% python3 -q
>>> import numpy as np
>>> import numpy.linalg as la
>>> np.set_printoptions(precision=3, suppress=True, linewidth=140)
>>> def tidy(a):
...     return np.round(a, 3) + 0
... 
>>> arr = np.load("m.npy")
>>> print(arr)
[[ 1  0  0  0  0  0  0  0  0  0  0  0  0]
 [ 0  1  0  0  0  0  0  0  0  0  0  0  0]
 [ 0  0 -2  0  0  0  0  0  0  0  0  0  0]
 [ 0  0  0  1  0  0  0  0  0  0  0  0  0]
 [ 0  0  0  0  1  0  0  0  0  0  0  0  0]
 [ 0  0  0  0  0  1  0  0  0  0  0  0  0]
 [ 0  0  0  0  0  0  0  0  0  0  0  0  0]
 [ 0  0  0  0  0  0  0  0  0  0  0  0  0]
 [ 0  0  0  0  0  0  0  0  3  0  0  0  0]
 [ 0  0  0  0  0  0  0  0  0  1  0  0  0]
 [ 0  0  0  0  0  0  0  0  0  0  2  0  0]
 [ 0  0  0  0  0  0  0  0  0  0  0 -3  0]
 [ 0  0  0  0  0  0  0  0  0  0  0  0 -3]]
>>> Uu, sig, Vt = la.svd(arr)
>>> V = Vt[:(sig > 1e-8).sum()]
>>> rng = np.random.default_rng(16)
>>> vec = arr[5] + 3 * arr[10] + rng.integers(2) * np.eye(13)[12]
>>> print(vec)
[0. 0. 0. 0. 0. 1. 0. 0. 0. 0. 6. 0. 1.]
>>> print(tidy(la.norm(vec - V.T @ V @ vec)))
0.0
>>> print(np.allclose(V.T @ V @ vec, vec))
True
>>> w, V = la.eigh(arr)
>>> vec = np.array([3, 0, -1, 1, -3, 2, -3, 2, -1, 3, -3, 1, -3])
>>> print(tidy(vec @ arr @ vec / (vec @ vec)), w[0], w[-1])
0.318 -3.0 3.0
>>> print(np.abs(arr).sum(axis=1).max(), np.abs(w).max())
3 3.0
>>> data = np.loadtxt("arr.csv", delimiter=",")
>>> print(data)
[[ 5.  0.  0.  0.  0.  0.  0.  0.  0.  0.  0.  0.  0.]
 [ 0.  6.  6.  2.  1.  3.  0.  6.  3.  1.  5.  5.  9.]
 [ 0.  6. 41. 12.  6. 18.  0. 36. 18.  6. 30. 30. 54.]
 [ 0.  2. 12.  9.  2.  6.  0. 12.  6.  2. 10. 10. 18.]
 [ 0.  1.  6.  2.  6.  3.  0.  6.  3.  1.  5.  5.  9.]
 [ 0.  3. 18.  6.  3. 14.  0. 18.  9.  3. 15. 15. 27.]
 [ 0.  0.  0.  0.  0.  0.  5.  0.  0.  0.  0.  0.  0.]
 [ 0.  6. 36. 12.  6. 18.  0. 41. 18.  6. 30. 30. 54.]
 [ 0.  3. 18.  6.  3.  9.  0. 18. 14.  3. 15. 15. 27.]
 [ 0.  1.  6.  2.  1.  3.  0.  6.  3.  6.  5.  5.  9.]
 [ 0.  5. 30. 10.  5. 15.  0. 30. 15.  5. 30. 25. 45.]
 [ 0.  5. 30. 10.  5. 15.  0. 30. 15.  5. 25. 30. 45.]
 [ 0.  9. 54. 18.  9. 27.  0. 54. 27.  9. 45. 45. 86.]]
>>> Uu, sig, Vt = la.svd(arr)
>>> print(np.argmax(sig[:-1] / (sig[1:] + 1e-6)) + 1)
11
>>> M2 = Uu[:, :11] @ np.diag(sig[:11]) @ Vt[:11]
>>> print(la.matrix_rank(arr, rtol=0.05))
11
>>> print(la.matrix_rank(M2))
11
>>> print(tidy(la.norm(arr - M2, 2)), sig[11])
0.0 0.0
>>> M2 = data / np.sqrt((data ** 2).mean(axis=1, keepdims=True))
>>> print(tidy(la.norm(M2, axis=1)))
[3.606 3.606 3.606 3.606 3.606 3.606 3.606 3.606 3.606 3.606 3.606 3.606 3.606]
>>> print(la.matrix_rank(M2) == la.matrix_rank(data))
True
>>> print(np.flatnonzero(la.matrix_power((data != 0) + (data.T != 0) + np.eye(13), 13)[6]))
[6]
>>> vec = np.array([4, 1, -7, -2, 2, -9, 2, 7, 4, -6, 7, 9, 8])
>>> target = data @ vec
>>> print(target)
[  20.  135.  745.  250.  140.  345.   10.  815.  410.  100.  685.  695. 1210.]
>>> print(tidy(la.solve(data, target)))
[ 4.  1. -7. -2.  2. -9.  2.  7.  4. -6.  7.  9.  8.]
>>> K = np.tanh(np.array([[1.4, -0.9, 0.9],
...     [-1.1, 0.5, -1.4],
...     [-1.4, -1.0, 0.3],
...     [1.1, 0.5, 0.7],
...     [0.2, 1.5, -1.2],
...     [-0.7, -0.2, 0.2],
...     [-0.5, -0.3, 0.9],
...     [-0.1, 0.8, -0.2],
...     [0.7, -0.2, -0.2],
...     [-2.0, 0.7, -2.1],
...     [-0.2, -0.1, -1.2],
...     [0.7, 0.5, -0.9],
...     [0.5, -1.1, -1.7],
...     [0.0, 1.1, -0.4],
...     [-0.6, 0.6, -0.3],
...     [-0.1, -0.1, 1.2],
...     [1.0, 0.3, 0.4]]) @ np.array([[0.1, -0.5, 0.2, 0.3, 0.4, -0.4, -2.2, 0.5, -2.4, -1.5, -0.2, 1.5, 1.6, -1.7],
...     [0.1, -0.5, 0.1, -1.0, 1.1, -0.3, -0.6, 0.9, 1.5, -1.0, -1.3, 1.3, -1.0, 0.2],
...     [1.0, -0.2, 1.1, -1.4, 0.4, -1.2, 0.3, -0.6, -0.3, -0.5, 1.5, -0.2, -1.5, 1.1]]))
>>> print(tidy(K))
[[ 0.74  -0.405  0.827  0.06  -0.07  -0.879 -0.979 -0.572 -1.    -0.929  0.978  0.635  0.946 -0.917]
 [-0.898  0.523 -0.937  0.811 -0.422  0.962  0.935  0.629  0.999  0.952 -0.987 -0.617 -0.159  0.405]
 [ 0.06   0.814 -0.05   0.159 -0.912  0.462  0.999 -0.945  0.944  0.995  0.966 -0.998 -0.934  0.987]
 [ 0.696 -0.735  0.778 -0.818  0.854 -0.892 -0.987  0.523 -0.97  -0.987  0.178  0.974  0.207 -0.762]
 [-0.774 -0.544 -0.811  0.235  0.848  0.721 -0.935  0.974  0.972 -0.834 -0.999  0.986  0.551 -0.876]
 [ 0.11   0.388  0.06  -0.282 -0.397  0.1    0.938 -0.572  0.867  0.818  0.604 -0.874 -0.84   0.879]
 [ 0.675  0.217  0.696 -0.804 -0.168 -0.658  0.914 -0.786  0.446  0.537  0.951 -0.867 -0.952  0.945]
 [-0.129 -0.3   -0.159 -0.501  0.641  0.04  -0.31   0.658  0.905 -0.501 -0.867  0.731 -0.578  0.11 ]
 [-0.149 -0.207 -0.1    0.598 -0.02   0.02  -0.901  0.282 -0.958 -0.635 -0.178  0.68   0.925 -0.896]
 [-0.977  0.789 -0.99   0.927 -0.701  0.996  0.998  0.711  1.     0.998 -0.999 -0.932 -0.635  0.843]
 [-0.843  0.371 -0.879  0.938 -0.585  0.914  0.139  0.485  0.598  0.762 -0.926 -0.188  0.919 -0.762]
 [-0.653 -0.397 -0.664  0.749  0.438  0.572 -0.971  0.872 -0.578 -0.8   -0.973  0.954  0.962 -0.969]
 [-0.943  0.565 -0.954  0.999 -0.934  0.974 -0.74   0.273 -0.982  0.834 -0.84  -0.327  1.    -0.994]
 [-0.282 -0.438 -0.319 -0.493  0.782  0.149 -0.653  0.843  0.944 -0.716 -0.966  0.907 -0.462 -0.217]
 [-0.291  0.06  -0.371 -0.345  0.291  0.397  0.701  0.397  0.985  0.422 -0.804 -0.06  -0.804  0.67 ]
 [ 0.827 -0.139  0.859 -0.923  0.319 -0.879  0.565 -0.696 -0.264 -0.336  0.96  -0.478 -0.953  0.9  ]
 [ 0.485 -0.623  0.585 -0.508  0.711 -0.749 -0.978  0.485 -0.969 -0.964  0.01   0.948  0.604 -0.834]]
>>> Uu, sig, Vt = la.svd(data)
>>> print(np.argmax(sig[:-1] / (sig[1:] + 1e-6)) + 1)
1
>>> M2 = Uu[:, :1] @ np.diag(sig[:1]) @ Vt[:1]
>>> print(np.abs(data - M2).max())
5.0
>>> print(tidy(la.norm(data - M2, 2)), tidy(sig[1]))
5.0 5.0
>>> cov = K.T @ K
>>> print(la.matrix_rank(cov))
14
>>> print(np.allclose(cov, cov.T))
True
>>> M2 = np.c_[K[:, :7] @ np.array([[2, -2, 0, -3, 2, 3, -2],
...     [3, 2, 1, 3, 1, 0, 3],
...     [-1, -2, 3, 3, -3, -2, 2],
...     [3, 0, 1, 3, -3, 2, 3],
...     [-3, 1, -1, 3, 3, 2, -2],
...     [-3, 2, -1, -2, 2, 0, 2],
...     [-2, 1, 2, 0, 1, -2, 2]]), np.array([1, 1, 1, -3, 1, 2, 1, 3, -2, -3, 2, -3, 3, 2, -3, 0, 1])]
>>> print(tidy(M2))
[[ 4.419 -6.751  1.128  0.775 -4.534  2.502 -4.436  1.   ]
 [-0.348  7.151 -0.145  0.695  0.698 -1.912  8.561  1.   ]
 [ 2.441  2.62   3.271 -1.071 -0.205 -3.225  7.446  1.   ]
 [-1.957 -6.335 -1.155 -0.069  0.568  2.579 -9.96  -3.   ]
 [-4.5    3.437 -6.182  0.065  2.686  3.339 -3.125  1.   ]
 [-0.506  1.178  2.459 -1.22   1.221 -3.025  3.089  2.   ]
 [-0.456 -2.881  4.156 -0.887  0.982 -3.14  -0.873  1.   ]
 [-3.927  0.386 -2.577 -0.648  3.112  0.83  -4.283  3.   ]
 [ 2.778 -0.798 -1.711  1.221 -2.921  2.712 -0.451 -2.   ]
 [ 1.307  7.801  0.448  1.016 -0.092 -2.495 10.515 -3.   ]
 [ 1.857  5.567 -1.377  0.237 -1.28  -0.343  7.131  2.   ]
 [-0.674  2.45  -4.592  1.193 -0.469  3.686 -0.642 -3.   ]
 [ 5.119  5.198 -2.82  -0.096 -3.046  0.69   7.004  3.   ]
 [-4.526  0.752 -4.123 -0.855  3.423  1.674 -5.438  2.   ]
 [-4.535  3.232 -0.685 -1.016  3.996 -1.642  0.598 -3.   ]
 [-1.84  -4.525  3.205 -0.379  1.471 -1.575 -4.388  0.   ]
 [-0.939 -5.151 -1.296  0.537 -0.225  2.65  -8.071  1.   ]]
>>> print(la.matrix_rank(M2))
8
>>> print(tidy(la.lstsq(K, M2[:, 0])[0]))
[ 2.  3. -1.  3. -3. -3. -2.  0.  0.  0.  0.  0.  0.  0.]
>>> print(la.matrix_rank(np.c_[K, M2]))
15
>>> q, Rm = la.qr(K)
>>> print(q.shape, Rm.shape)
(17, 14) (14, 14)
>>> print(np.allclose(Rm.T @ Rm, K.T @ K))
True
>>> print(tidy(np.abs(np.diag(Rm))))
[2.648 1.845 0.172 1.183 0.407 0.151 0.871 0.614 1.366 0.235 0.212 0.159 0.296 0.118]
>>> J = np.loadtxt("mat.csv", delimiter=",")
>>> print(J)
[[ -1.012  -8.996  -2.992   0.028   3.006  -0.018  -7.01    3.995]
 [ -1.013   6.025   2.983  -1.012  -0.021   0.993   4.047  -0.998]
 [  3.029  -3.017  -3.008   2.027  -3.004  -2.002  -0.979  -2.017]
 [  0.974   9.009   2.984   0.007  -2.987   0.016   7.02   -4.036]
 [  7.029   2.989  -3.017   3.995  -8.999  -3.962   4.993  -7.99 ]
 [ 10.      0.001  -5.98    6.007 -11.97   -5.988   3.979 -10.021]
 [  4.993  -0.016  -2.965   2.956  -5.981  -2.985   1.967  -4.984]
 [ -0.997   5.998   2.985  -0.98   -0.01    1.022   4.007  -1.008]
 [ -4.996  -0.037   3.004  -2.993   6.005   2.994  -1.992   5.002]
 [ -4.019  -5.992   0.008  -2.012   6.011   1.972  -6.005   6.022]
 [  3.995  -8.974  -6.021   2.975  -3.005  -3.008  -5.005  -1.003]]
>>> print(np.abs(J).max())
11.97
>>> print(J.shape)
(11, 8)
>>> print(tidy(la.norm(J)))
42.822
>>> print(la.matrix_rank(J))
8
>>> print(tidy(J.sum(axis=1)))
[-12.999  11.004  -8.971  12.987  -4.962 -13.972  -7.015  11.017   6.987  -4.015 -20.046]
>>> t = np.deg2rad(45)
>>> m1 = np.eye(10)
>>> m1[np.ix_([8, 0], [8, 0])] = [[np.cos(t), -np.sin(t)], [np.sin(t), np.cos(t)]]
>>> print(tidy(m1))
[[ 0.707  0.     0.     0.     0.     0.     0.     0.     0.707  0.   ]
 [ 0.     1.     0.     0.     0.     0.     0.     0.     0.     0.   ]
 [ 0.     0.     1.     0.     0.     0.     0.     0.     0.     0.   ]
 [ 0.     0.     0.     1.     0.     0.     0.     0.     0.     0.   ]
 [ 0.     0.     0.     0.     1.     0.     0.     0.     0.     0.   ]
 [ 0.     0.     0.     0.     0.     1.     0.     0.     0.     0.   ]
 [ 0.     0.     0.     0.     0.     0.     1.     0.     0.     0.   ]
 [ 0.     0.     0.     0.     0.     0.     0.     1.     0.     0.   ]
 [-0.707  0.     0.     0.     0.     0.     0.     0.     0.707  0.   ]
 [ 0.     0.     0.     0.     0.     0.     0.     0.     0.     1.   ]]
>>> Uu, sig = la.svd(m1)
Traceback (most recent call last):
  File "<python-input-63>", line 1, in <module>
    Uu, sig = la.svd(m1)
    ^^^^^^^
ValueError: too many values to unpack (expected 2)
>>> Uu, sig, Vt = la.svd(m1, full_matrices=False)
>>> print(Vt @ Vt.T)
[[1. 0. 0. 0. 0. 0. 0. 0. 0. 0.]
 [0. 1. 0. 0. 0. 0. 0. 0. 0. 0.]
 [0. 0. 1. 0. 0. 0. 0. 0. 0. 0.]
 [0. 0. 0. 1. 0. 0. 0. 0. 0. 0.]
 [0. 0. 0. 0. 1. 0. 0. 0. 0. 0.]
 [0. 0. 0. 0. 0. 1. 0. 0. 0. 0.]
 [0. 0. 0. 0. 0. 0. 1. 0. 0. 0.]
 [0. 0. 0. 0. 0. 0. 0. 1. 0. 0.]
 [0. 0. 0. 0. 0. 0. 0. 0. 1. 0.]
 [0. 0. 0. 0. 0. 0. 0. 0. 0. 1.]]
>>> print(tidy(np.sqrt((sig ** 2).sum())), tidy(la.norm(m1)))
3.162 3.162
>>> print(sig / sig[0])
[1. 1. 1. 1. 1. 1. 1. 1. 1. 1.]
>>> print(tidy(Uu.T @ Uu))
[[1. 0. 0. 0. 0. 0. 0. 0. 0. 0.]
 [0. 1. 0. 0. 0. 0. 0. 0. 0. 0.]
 [0. 0. 1. 0. 0. 0. 0. 0. 0. 0.]
 [0. 0. 0. 1. 0. 0. 0. 0. 0. 0.]
 [0. 0. 0. 0. 1. 0. 0. 0. 0. 0.]
 [0. 0. 0. 0. 0. 1. 0. 0. 0. 0.]
 [0. 0. 0. 0. 0. 0. 1. 0. 0. 0.]
 [0. 0. 0. 0. 0. 0. 0. 1. 0. 0.]
 [0. 0. 0. 0. 0. 0. 0. 0. 1. 0.]
 [0. 0. 0. 0. 0. 0. 0. 0. 0. 1.]]
>>> print((la.matrix_power((m1 != 0) + (m1.T != 0) + np.eye(10), 10) > 0).astype(int))
[[1 0 0 0 0 0 0 0 1 0]
 [0 1 0 0 0 0 0 0 0 0]
 [0 0 1 0 0 0 0 0 0 0]
 [0 0 0 1 0 0 0 0 0 0]
 [0 0 0 0 1 0 0 0 0 0]
 [0 0 0 0 0 1 0 0 0 0]
 [0 0 0 0 0 0 1 0 0 0]
 [0 0 0 0 0 0 0 1 0 0]
 [1 0 0 0 0 0 0 0 1 0]
 [0 0 0 0 0 0 0 0 0 1]]
>>> vec = np.array([-2, 2, -1, 3, -3, 1, -1, -3, 2, 3, -1, -3, -3, -3])
>>> target = K @ vec
>>> print(tidy(la.lstsq(K, target)[0]))
[-2.  2. -1.  3. -3.  1. -1. -3.  2.  3. -1. -3. -3. -3.]
>>> print(tidy(la.solve(K.T @ K, K.T @ target)))
[-2.  2. -1.  3. -3.  1. -1. -3.  2.  3. -1. -3. -3. -3.]
>>> try:
...     la.solve(K, target)
... except la.LinAlgError as e:
...     print(e)
... 
Last 2 dimensions of the array must be square
>>> target = target + 0.3 * rng.normal(size=17)
>>> print(tidy(target))
[ -8.479  12.878  14.118 -15.919  -3.491   7.97    1.329  -5.272  -4.07   15.478  11.418  -4.449  13.343  -5.354   2.463  -6.673 -14.734]
>>> coef, *_ = la.lstsq(K, target)
>>> print([round(float(la.norm(la.solve(K.T @ K + lam * np.eye(14), K.T @ target))), 2) for lam in (0, 1, 10, 100)])
[12.4, 6.32, 4.85, 1.9]
>>> print(tidy(la.norm(target - K @ coef)))
0.598
>>> print(tidy(K.T @ (target - K @ coef)))
[0. 0. 0. 0. 0. 0. 0. 0. 0. 0. 0. 0. 0. 0.]
